$ python -q
>>> import numpy as np
>>> from numpy import linalg as LA
>>> np.set_printoptions(precision=2, suppress=True, linewidth=140, sign=" ")
>>> def rnd(a):
...     return np.round(a, 2) + 0
... 
>>> A = np.load("sample17.npy")
>>> A
array([[ 0.,  2.,  0.,  0.,  0.],
       [ 2.,  0.,  0.,  0.,  0.],
       [ 0.,  0.,  0.,  0.,  0.],
       [ 0.,  0.,  0.,  0.,  0.],
       [ 0.,  0.,  0.,  0.,  0.]])
>>> # looks like rank 2
>>> A @ A.T
array([[ 4.,  0.,  0.,  0.,  0.],
       [ 0.,  4.,  0.,  0.,  0.],
       [ 0.,  0.,  0.,  0.,  0.],
       [ 0.,  0.,  0.,  0.,  0.],
       [ 0.,  0.,  0.,  0.,  0.]])
>>> rnd(LA.norm(A, axis=0))
array([ 2.,  2.,  0.,  0.,  0.])
>>> C2 = A.T @ A
>>> np.allclose(C2, C2.T)
True
>>> print(C2)
[[ 4.  0.  0.  0.  0.]
 [ 0.  4.  0.  0.  0.]
 [ 0.  0.  0.  0.  0.]
 [ 0.  0.  0.  0.  0.]
 [ 0.  0.  0.  0.  0.]]
>>> np.trace(C2), (A ** 2).sum()
(np.float64(8.0), np.float64(8.0))
>>> rnd(LA.eigvalsh(C2)[::-1])
array([ 4.,  4.,  0.,  0.,  0.])
>>> np.diag(C2)
array([ 4.,  4.,  0.,  0.,  0.])
>>> LA.matrix_rank(C2)
np.int64(2)
>>> evals, vecs = LA.eigh(A)
>>> print(rnd(LA.svd(A, compute_uv=False)))
[ 2.  2.  0.  0.  0.]
>>> evals
array([-2.,  0.,  0.,  0.,  2.])
>>> (evals > 1e-8).sum(), (evals < -1e-8).sum()
(np.int64(1), np.int64(1))
>>> rnd(LA.eigvalsh(A + 3 * np.eye(5)))
array([ 1.,  3.,  3.,  3.,  5.])
>>> print(evals.sum(), np.trace(A))
0.0 0.0
>>> rnd(vecs.T @ A @ vecs)
array([[-2.,  0.,  0.,  0.,  0.],
       [ 0.,  0.,  0.,  0.,  0.],
       [ 0.,  0.,  0.,  0.,  0.],
       [ 0.,  0.,  0.,  0.,  0.],
       [ 0.,  0.,  0.,  0.,  2.]])
>>> np.unique(evals.round(6) + 0, return_counts=True)[1]
array([ 1,  3,  1])
>>> np.abs(vecs[:, -1]).round(6).argmax()
np.int64(0)
>>> rnd(vecs @ np.diag(evals) @ vecs.T)
array([[ 0.,  2.,  0.,  0.,  0.],
       [ 2.,  0.,  0.,  0.,  0.],
       [ 0.,  0.,  0.,  0.,  0.],
       [ 0.,  0.,  0.,  0.,  0.],
       [ 0.,  0.,  0.,  0.,  0.]])
